$ python3 -q
>>> import numpy as np
>>> np.set_printoptions(precision=2, suppress=True, linewidth=140)
>>> rd = lambda a: np.round(a, 2) + 0
>>> J = np.load("sample17.npy")
>>> J
array([[-2.9, -3. , -2. ,  4. ,  4. , -4. ,  0. , -3. , -4. ,  5. ,  0. , -4. ],
       [ 5. ,  2.1, -2. ,  3. ,  3. ,  4. ,  0. ,  2. , -3. ,  0. , -2. ,  1. ],
       [ 2. ,  0. , -3.9,  4. , -1. ,  0. , -5. , -1. ,  3. , -2. ,  2. ,  1. ],
       [ 4. ,  5. ,  4. ,  2.1,  3. , -5. , -1. , -5. ,  5. ,  5. , -4. , -2. ],
       [ 5. ,  5. ,  4. ,  2. , -1.9,  5. ,  3. , -2. ,  1. , -2. ,  5. , -4. ],
       [-4. , -3. ,  3. , -2. , -4. ,  3.1,  3. ,  1. ,  4. , -3. , -1. ,  5. ],
       [-2. , -3. ,  4. ,  3. ,  0. , -4. ,  5.1,  5. ,  0. ,  4. , -1. ,  4. ],
       [-3. ,  3. , -1. ,  2. , -3. , -1. , -1. , -4.9, -3. , -3. , -5. , -1. ],
       [ 5. , -2. , -2. , -4. , -1. ,  4. ,  3. ,  4. , -2.9,  2. , -3. ,  0. ],
       [-2. , -2. , -2. ,  5. , -5. , -5. ,  4. , -5. , -5. ,  4.1,  1. ,  3. ],
       [-1. ,  1. ,  4. ,  4. , -2. , -2. ,  3. ,  0. ,  5. ,  4. ,  0.1,  4. ],
       [-3. , -3. , -2. ,  4. ,  4. , -4. ,  0. , -3. , -4. ,  5. ,  0. , -3.9]])
>>> M2 = J / np.sqrt((J ** 2).mean(axis=1, keepdims=True))
>>> np.linalg.matrix_rank(J - J.mean(axis=1, keepdims=True))
np.int64(11)
>>> rd(np.linalg.norm(M2, axis=1))
array([3.46, 3.46, 3.46, 3.46, 3.46, 3.46, 3.46, 3.46, 3.46, 3.46, 3.46, 3.46])
>>> rd(M2[0])
array([-0.86, -0.89, -0.6 ,  1.19,  1.19, -1.19,  0.  , -0.89, -1.19,  1.49,  0.  , -1.19])
>>> np.linalg.matrix_rank(M2) == np.linalg.matrix_rank(J)
np.True_
>>> def softmax(z):
...     e = np.exp(z - z.max(axis=-1, keepdims=True))
...     return e / e.sum(axis=-1, keepdims=True)
... 
>>> rd(softmax(J[8] + 2))
array([0.52, 0.  , 0.  , 0.  , 0.  , 0.19, 0.07, 0.19, 0.  , 0.03, 0.  , 0.  ])
>>> rd(softmax(J[8]))
array([0.52, 0.  , 0.  , 0.  , 0.  , 0.19, 0.07, 0.19, 0.  , 0.03, 0.  , 0.  ])
>>> S = J @ J.T / np.sqrt(12)
>>> softmax(S).round(6).argmax(axis=1)
array([ 0,  1,  2,  3,  4,  5,  6,  7,  8,  9, 10,  0])
>>> rd(softmax(S))
array([[0.51, 0.  , 0.  , 0.  , 0.  , 0.  , 0.  , 0.  , 0.  , 0.  , 0.  , 0.49],
       [0.  , 1.  , 0.  , 0.  , 0.  , 0.  , 0.  , 0.  , 0.  , 0.  , 0.  , 0.  ],
       [0.  , 0.  , 1.  , 0.  , 0.  , 0.  , 0.  , 0.  , 0.  , 0.  , 0.  , 0.  ],
       [0.  , 0.  , 0.  , 1.  , 0.  , 0.  , 0.  , 0.  , 0.  , 0.  , 0.  , 0.  ],
       [0.  , 0.  , 0.  , 0.  , 1.  , 0.  , 0.  , 0.  , 0.  , 0.  , 0.  , 0.  ],
       [0.  , 0.  , 0.  , 0.  , 0.  , 1.  , 0.  , 0.  , 0.  , 0.  , 0.  , 0.  ],
       [0.  , 0.  , 0.  , 0.  , 0.  , 0.  , 1.  , 0.  , 0.  , 0.  , 0.  , 0.  ],
       [0.  , 0.  , 0.  , 0.  , 0.  , 0.  , 0.  , 1.  , 0.  , 0.  , 0.  , 0.  ],
       [0.  , 0.  , 0.  , 0.  , 0.  , 0.  , 0.  , 0.  , 1.  , 0.  , 0.  , 0.  ],
       [0.  , 0.  , 0.  , 0.  , 0.  , 0.  , 0.  , 0.  , 0.  , 1.  , 0.  , 0.  ],
       [0.  , 0.  , 0.  , 0.  , 0.  , 0.  , 0.  , 0.  , 0.  , 0.  , 1.  , 0.  ],
       [0.51, 0.  , 0.  , 0.  , 0.  , 0.  , 0.  , 0.  , 0.  , 0.  , 0.  , 0.49]])
>>> rd(softmax(S + np.triu(np.full(S.shape, -np.inf), 1)))
array([[1.  , 0.  , 0.  , 0.  , 0.  , 0.  , 0.  , 0.  , 0.  , 0.  , 0.  , 0.  ],
       [0.  , 1.  , 0.  , 0.  , 0.  , 0.  , 0.  , 0.  , 0.  , 0.  , 0.  , 0.  ],
       [0.  , 0.  , 1.  , 0.  , 0.  , 0.  , 0.  , 0.  , 0.  , 0.  , 0.  , 0.  ],
       [0.  , 0.  , 0.  , 1.  , 0.  , 0.  , 0.  , 0.  , 0.  , 0.  , 0.  , 0.  ],
       [0.  , 0.  , 0.  , 0.  , 1.  , 0.  , 0.  , 0.  , 0.  , 0.  , 0.  , 0.  ],
       [0.  , 0.  , 0.  , 0.  , 0.  , 1.  , 0.  , 0.  , 0.  , 0.  , 0.  , 0.  ],
       [0.  , 0.  , 0.  , 0.  , 0.  , 0.  , 1.  , 0.  , 0.  , 0.  , 0.  , 0.  ],
       [0.  , 0.  , 0.  , 0.  , 0.  , 0.  , 0.  , 1.  , 0.  , 0.  , 0.  , 0.  ],
       [0.  , 0.  , 0.  , 0.  , 0.  , 0.  , 0.  , 0.  , 1.  , 0.  , 0.  , 0.  ],
       [0.  , 0.  , 0.  , 0.  , 0.  , 0.  , 0.  , 0.  , 0.  , 1.  , 0.  , 0.  ],
       [0.  , 0.  , 0.  , 0.  , 0.  , 0.  , 0.  , 0.  , 0.  , 0.  , 1.  , 0.  ],
       [0.51, 0.  , 0.  , 0.  , 0.  , 0.  , 0.  , 0.  , 0.  , 0.  , 0.  , 0.49]])
